$ python3 -q
>>> import numpy as np
>>> import numpy.linalg as la
>>> np.set_printoptions(suppress=True, linewidth=120)
>>> def rd(a):
...     return np.round(a, 2) + 0
... 
>>> M = np.loadtxt("layer9.csv", delimiter=",")
>>> M
array([[9.1, 8. , 1. , 5. , 9. , 2. , 9. , 6. , 6. , 1. , 9. , 1. , 8. , 5. , 6. ],
       [7. , 8.1, 1. , 6. , 5. , 9. , 3. , 1. , 2. , 8. , 5. , 4. , 4. , 0. , 5. ],
       [7. , 7. , 2.1, 4. , 0. , 4. , 8. , 6. , 0. , 3. , 4. , 5. , 5. , 8. , 1. ],
       [3. , 4. , 3. , 1.1, 1. , 2. , 0. , 3. , 5. , 3. , 7. , 7. , 4. , 4. , 2. ],
       [6. , 8. , 5. , 6. , 1.1, 3. , 7. , 3. , 6. , 0. , 7. , 6. , 3. , 0. , 4. ],
       [3. , 0. , 3. , 7. , 0. , 6.1, 2. , 8. , 0. , 9. , 3. , 8. , 8. , 5. , 7. ],
       [5. , 3. , 0. , 4. , 1. , 7. , 4.1, 1. , 2. , 5. , 0. , 6. , 5. , 7. , 8. ],
       [6. , 6. , 9. , 6. , 8. , 0. , 6. , 7.1, 8. , 7. , 0. , 9. , 9. , 7. , 6. ],
       [2. , 4. , 4. , 2. , 6. , 4. , 3. , 6. , 9.1, 2. , 3. , 5. , 3. , 8. , 5. ],
       [2. , 0. , 0. , 4. , 2. , 7. , 6. , 7. , 0. , 4.1, 5. , 3. , 1. , 6. , 2. ],
       [6. , 2. , 5. , 0. , 2. , 5. , 3. , 6. , 9. , 8. , 3.1, 4. , 0. , 7. , 3. ],
       [2. , 2. , 7. , 7. , 5. , 8. , 6. , 4. , 3. , 6. , 3. , 0.1, 1. , 8. , 1. ],
       [9. , 2. , 7. , 4. , 0. , 9. , 5. , 7. , 6. , 6. , 6. , 6. , 8.1, 6. , 2. ],
       [3. , 3. , 1. , 3. , 5. , 0. , 1. , 0. , 5. , 5. , 0. , 6. , 9. , 3.1, 0. ],
       [9. , 8. , 1. , 5. , 9. , 2. , 9. , 6. , 6. , 1. , 9. , 1. , 8. , 5. , 6.1]])
>>> [round(float(x), 2) for x in la.svd(M, compute_uv=False)[:3]]
[69.03, 20.32, 16.21]
>>> rng = np.random.default_rng(56563)
>>> lab = rng.permutation(15)
>>> lab
array([ 8,  0,  3,  9, 12,  1, 14,  6,  2, 13, 10, 11,  7,  4,  5])
>>> Y = M[lab][:, lab]
>>> rd(np.sort(np.abs(la.eigvals(Y))))
array([ 0.1 ,  2.87,  4.77,  4.77,  5.44,  5.44,  6.32,  8.52,  8.52,  9.58,  9.58, 10.46, 10.46, 12.89, 67.18])
>>> np.allclose(Y, M)
False
>>> rd(np.trace(Y))
np.float64(72.5)
>>> rd(la.norm(M, 2))
np.float64(69.03)
>>> la.norm(M, axis=1).argmax()
np.int64(7)
>>> M[2] @ M[7]
np.float64(390.5)
>>> rd(la.norm(M, 1)), rd(la.norm(M, np.inf))
(np.float64(79.1), np.float64(94.1))
>>> rd(la.norm(M) ** 2 / la.norm(M, 2) ** 2)
np.float64(1.31)
>>> def softmax(z):
...     e = np.exp(z - z.max(axis=-1, keepdims=True))
...     return e / e.sum(axis=-1, keepdims=True)
... 
>>> rd(softmax(M).sum(axis=1))
array([1., 1., 1., 1., 1., 1., 1., 1., 1., 1., 1., 1., 1., 1., 1.])
>>> rd(softmax(10 * M[13]))
array([0., 0., 0., 0., 0., 0., 0., 0., 0., 0., 0., 0., 1., 0., 0.])
>>> S = M @ M.T / np.sqrt(15)
>>> softmax(S).round(6).argmax(axis=1)
array([ 0,  1,  7,  7,  0,  5,  7,  7,  7, 12,  7,  7, 12,  7,  0])
>>> rd(softmax(S)[13] @ M)
array([6. , 6. , 9. , 6. , 8. , 0. , 6. , 7.1, 8. , 7. , 0. , 9. , 9. , 7. , 6. ])
